$ python3 -q
>>> import numpy as np
>>> np.set_printoptions(precision=2, suppress=True, linewidth=160)
>>> J = np.load("test6.npy")
>>> J
array([[0, 0, 0, 1, 0, 0, 0, 0],
       [0, 0, 0, 1, 0, 0, 1, 0],
       [0, 3, 0, 1, 3, 0, 0, 1],
       [0, 0, 0, 1, 0, 0, 3, 0],
       [0, 0, 0, 1, 0, 0, 0, 0],
       [0, 0, 0, 1, 0, 0, 1, 0],
       [0, 3, 0, 1, 3, 0, 0, 1],
       [0, 3, 0, 1, 3, 0, 0, 1],
       [0, 0, 0, 1, 0, 0, 0, 0],
       [0, 0, 0, 1, 0, 0, 0, 0],
       [0, 0, 0, 1, 0, 0, 3, 0]])
>>> # row 4 repeats row 0
>>> left, sigma, Vh = np.linalg.svd(J, full_matrices=False)
>>> np.round(left.T @ J @ Vh.T, 2) + 0
array([[7.78, 0.  , 0.  , 0.  , 0.  , 0.  , 0.  , 0.  ],
       [0.  , 4.86, 0.  , 0.  , 0.  , 0.  , 0.  , 0.  ],
       [0.  , 0.  , 1.96, 0.  , 0.  , 0.  , 0.  , 0.  ],
       [0.  , 0.  , 0.  , 0.  , 0.  , 0.  , 0.  , 0.  ],
       [0.  , 0.  , 0.  , 0.  , 0.  , 0.  , 0.  , 0.  ],
       [0.  , 0.  , 0.  , 0.  , 0.  , 0.  , 0.  , 0.  ],
       [0.  , 0.  , 0.  , 0.  , 0.  , 0.  , 0.  , 0.  ],
       [0.  , 0.  , 0.  , 0.  , 0.  , 0.  , 0.  , 0.  ]])
>>> np.allclose(left * sigma @ Vh, J)
True
>>> np.round(Vh @ Vh.T, 2) + 0
array([[1., 0., 0., 0., 0., 0., 0., 0.],
       [0., 1., 0., 0., 0., 0., 0., 0.],
       [0., 0., 1., 0., 0., 0., 0., 0.],
       [0., 0., 0., 1., 0., 0., 0., 0.],
       [0., 0., 0., 0., 1., 0., 0., 0.],
       [0., 0., 0., 0., 0., 1., 0., 0.],
       [0., 0., 0., 0., 0., 0., 1., 0.],
       [0., 0., 0., 0., 0., 0., 0., 1.]])
>>> Y = J / np.sqrt((J ** 2).mean(axis=1, keepdims=True))
>>> np.linalg.matrix_rank(Y) == np.linalg.matrix_rank(J)
np.True_
>>> np.linalg.norm(Y, axis=1)
array([2.83, 2.83, 2.83, 2.83, 2.83, 2.83, 2.83, 2.83, 2.83, 2.83, 2.83])
>>> E = np.load("block13.npy")
>>> E
array([[ 0, -3, -5],
       [ 0,  0,  0],
       [ 0,  0,  0],
       [ 1,  4,  0],
       [ 0,  3, -7],
       [ 0, -3, -5],
       [ 0,  0,  0],
       [ 0,  0,  0],
       [ 0, -3, -5],
       [ 0,  0,  0],
       [ 0,  0,  0],
       [ 0,  0,  0],
       [ 0, -3, -5],
       [ 0,  0,  0],
       [ 0,  0,  0],
       [-1,  2, -2],
       [ 0,  0,  0],
       [ 0,  3, -7],
       [ 1,  4,  0],
       [ 0,  0,  0],
       [ 0,  0,  0],
       [ 0, -3, -5],
       [ 0,  0,  0],
       [ 0,  0,  0],
       [ 1,  4,  0],
       [ 0,  0,  0]])
>>> x0 = np.array([1, 2, -1])
>>> target = E @ x0
>>> target
array([-1,  0,  0,  9, 13, -1,  0,  0, -1,  0,  0,  0, -1,  0,  0,  5,  0, 13,  9,  0,  0, -1,  0,  0,  9,  0])
>>> np.linalg.solve(E.T @ E, E.T @ target)
array([ 1.,  2., -1.])
>>> np.linalg.lstsq(E, target)[0]
array([ 1.,  2., -1.])
>>> try:
...     np.linalg.solve(E, target)
... except np.linalg.LinAlgError as e:
...     print("failed:", e)
... 
failed: Last 2 dimensions of the array must be square
>>> rng = np.random.default_rng(40)
>>> target = target + 0.02 * rng.normal(size=26)
>>> target.round(2) + 0
array([-1.02, -0.02, -0.02,  9.02, 12.98, -1.02, -0.01,  0.03, -1.02, -0.01,  0.  ,  0.  , -0.99, -0.01, -0.02,  4.97,  0.01, 13.  ,  9.01,  0.  ,  0.03,
       -0.99,  0.  ,  0.  ,  8.99, -0.01])
>>> c, *_ = np.linalg.lstsq(E, target)
>>> np.round(np.linalg.norm(target - E @ c), 2)
np.float64(0.07)
>>> c
array([ 1.01,  2.  , -1.  ])
>>> [round(float(np.linalg.norm(np.linalg.solve(E.T @ E + lam * np.eye(3), E.T @ target))), 2) for lam in (0, 1, 10, 100)]
[2.45, 2.37, 2.13, 1.22]
>>> c.round()
array([ 1.,  2., -1.])
